$ python -q
>>> import numpy as np
>>> from numpy import linalg as LA
>>> np.set_printoptions(precision=2, suppress=True, linewidth=100)
>>> rd = lambda a: np.round(a, 2) + 0
>>> E = np.load("arr.npy")
>>> E
array([[6., 1., 1.],
       [1., 6., 1.],
       [1., 1., 6.]])
>>> # symmetric, so the eigenvalues are real
>>> (E @ E)[0]
array([38., 13., 13.])
>>> E @ np.ones(3)
array([8., 8., 8.])
>>> np.fft.fft(E[0])
array([8.+0.j, 5.+0.j, 5.+0.j])
>>> np.allclose(E @ E.T, E.T @ E)
True
>>> W0 = np.load("block3.npy")
>>> W0
array([[ -8,   5,   8,  -5],
       [ -2,   5,   2,  -5],
       [-40,  25, -24,  15],
       [-10,  25,  -6,  15]])
>>> theta = np.radians(60)
>>> Rm = np.eye(4)
>>> Rm[0, 0] = Rm[3, 3] = np.cos(theta)
>>> Rm[0, 3], Rm[3, 0] = -np.sin(theta), np.sin(theta)
>>> rd(Rm)
array([[ 0.5 ,  0.  ,  0.  , -0.87],
       [ 0.  ,  1.  ,  0.  ,  0.  ],
       [ 0.  ,  0.  ,  1.  ,  0.  ],
       [ 0.87,  0.  ,  0.  ,  0.5 ]])
>>> out = W0 @ Rm.T
>>> rd(np.abs(out - W0).max(axis=0))
array([ 8.33,  0.  ,  0.  , 42.14])
>>> rd(LA.det(Rm)), np.trace(Rm)
(np.float64(1.0), np.float64(3.0))
>>> x0 = np.array([1, 2, 2, 1])
>>> h = np.maximum(Rm @ x0, 0)
>>> np.flatnonzero(h > 1e-9)
array([1, 2, 3])
>>> rd(np.maximum(Rm @ (3 * x0), 0))
array([0. , 6. , 6. , 4.1])
>>> u = np.array([6, 9, 2, 6])
>>> out = W0 + np.outer(u, np.eye(4)[1])
>>> LA.matrix_rank(LA.inv(out) - LA.inv(W0), tol=1e-8)
np.int64(1)
>>> LA.matrix_rank(out - W0)
np.int64(1)
>>> out
array([[ -8.,  11.,   8.,  -5.],
       [ -2.,  14.,   2.,  -5.],
       [-40.,  27., -24.,  15.],
       [-10.,  31.,  -6.,  15.]])
>>> rd(LA.det(out) / LA.det(W0)), rd(1 + LA.solve(W0, u)[1])
(np.float64(1.93), np.float64(1.93))
>>> hat = np.triu(np.array([[-3, 3, -3, 0], [2, -3, 3, 3], [3, -1, 2, -1], [-2, -2, 2, 1]]), 1) + np.eye(4)
>>> out = hat @ W0 @ LA.inv(hat)
>>> rd(LA.det(out))
np.float64(57600.0)
>>> LA.matrix_rank(out)
np.int64(4)
>>> rd(np.poly(out))
array([    1.,    12.,    72., -2880., 57600.])
>>> out
array([[  106.,  -373.,  1523.,  2577.],
       [ -152.,   611., -2377., -4125.],
       [  -30.,    90.,  -378.,  -648.],
       [  -10.,    55.,  -201.,  -351.]])
>>> rng = np.random.default_rng(3056)
>>> z = rng.integers(0, 2, 4)
>>> K = (z[:, None] == z) * 4 + np.eye(4)
>>> K
array([[5., 4., 4., 4.],
       [4., 5., 4., 4.],
       [4., 4., 5., 4.],
       [4., 4., 4., 5.]])
>>> # symmetric, so the eigenvalues are real
>>> vals, evecs = LA.eigh(K)
>>> x0 = np.array([2, 3, 4, 4])
>>> rd(evecs * np.maximum(vals, 0) @ evecs.T)
array([[5., 4., 4., 4.],
       [4., 5., 4., 4.],
       [4., 4., 5., 4.],
       [4., 4., 4., 5.]])
>>> rd(evecs * np.abs(vals) @ evecs.T)
array([[5., 4., 4., 4.],
       [4., 5., 4., 4.],
       [4., 4., 5., 4.],
       [4., 4., 4., 5.]])
>>> np.abs(K).sum(axis=1).max(), rd(np.abs(vals).max())
(np.float64(17.0), np.float64(17.0))
>>> x0 @ K @ x0
np.float64(721.0)
>>> rd(evecs * np.sqrt(vals) @ evecs.T)
array([[1.78, 0.78, 0.78, 0.78],
       [0.78, 1.78, 0.78, 0.78],
       [0.78, 0.78, 1.78, 0.78],
       [0.78, 0.78, 0.78, 1.78]])
>>> K.mean(axis=0)
array([4.25, 4.25, 4.25, 4.25])
>>> np.unravel_index(np.abs(K).argmax(), K.shape)
(np.int64(0), np.int64(0))
>>> K.sum(axis=1)
array([17., 17., 17., 17.])
>>> K.sum(axis=0)
array([17., 17., 17., 17.])
>>> rd(LA.svd(K, compute_uv=False))
array([17.,  1.,  1.,  1.])
>>> out = np.array([[-1, 1, -1]])
>>> data = np.block([[np.zeros((1, 1)), out], [out.T, np.zeros((3, 3))]])
>>> data
array([[ 0., -1.,  1., -1.],
       [-1.,  0.,  0.,  0.],
       [ 1.,  0.,  0.,  0.],
       [-1.,  0.,  0.,  0.]])
>>> # rows 1 and 3 are equal
>>> gram = data.T @ data
>>> np.trace(gram), (data ** 2).sum()
(np.float64(6.0), np.float64(6.0))
>>> np.allclose(gram, gram.T)
True
>>> (data @ data.T).shape
(4, 4)
>>> gram
array([[ 3.,  0.,  0.,  0.],
       [ 0.,  1., -1.,  1.],
       [ 0., -1.,  1., -1.],
       [ 0.,  1., -1.,  1.]])
>>> np.einsum("ij,ji->", data, data)
np.float64(6.0)
>>> rd(LA.eigvals(data).sum().real)
np.float64(0.0)
>>> rd(LA.det(data.T))
np.float64(0.0)
>>> np.kron(np.eye(2, dtype=int), data)
array([[ 0., -1.,  1., -1.,  0., -0.,  0., -0.],
       [-1.,  0.,  0.,  0., -0.,  0.,  0.,  0.],
       [ 1.,  0.,  0.,  0.,  0.,  0.,  0.,  0.],
       [-1.,  0.,  0.,  0., -0.,  0.,  0.,  0.],
       [ 0., -0.,  0., -0.,  0., -1.,  1., -1.],
       [-0.,  0.,  0.,  0., -1.,  0.,  0.,  0.],
       [ 0.,  0.,  0.,  0.,  1.,  0.,  0.,  0.],
       [-0.,  0.,  0.,  0., -1.,  0.,  0.,  0.]])
>>> hat = np.triu(np.array([[2, 0, 9, 9], [4, 8, 1, 5], [4, 2, 1, 6], [8, 6, 4, 7]]), 1) + np.eye(4)
>>> out = hat @ data @ LA.inv(hat)
>>> hat @ data - data @ hat
array([[ 0.,  0.,  1., -1.],
       [-4.,  0.,  9.,  9.],
       [-6.,  0., -9., -9.],
       [ 0.,  0.,  9.,  9.]])
>>> LA.matrix_rank(out)
np.int64(2)
>>> out
array([[   0.,   -1.,    2.,   -8.],
       [  -5.,    0.,   45., -225.],
       [  -5.,    0.,   45., -225.],
       [  -1.,    0.,    9.,  -45.]])
>>> rd(LA.det(out))
np.float64(0.0)
>>> rd(np.poly(out))
array([ 1.,  0., -3.,  0.,  0.])
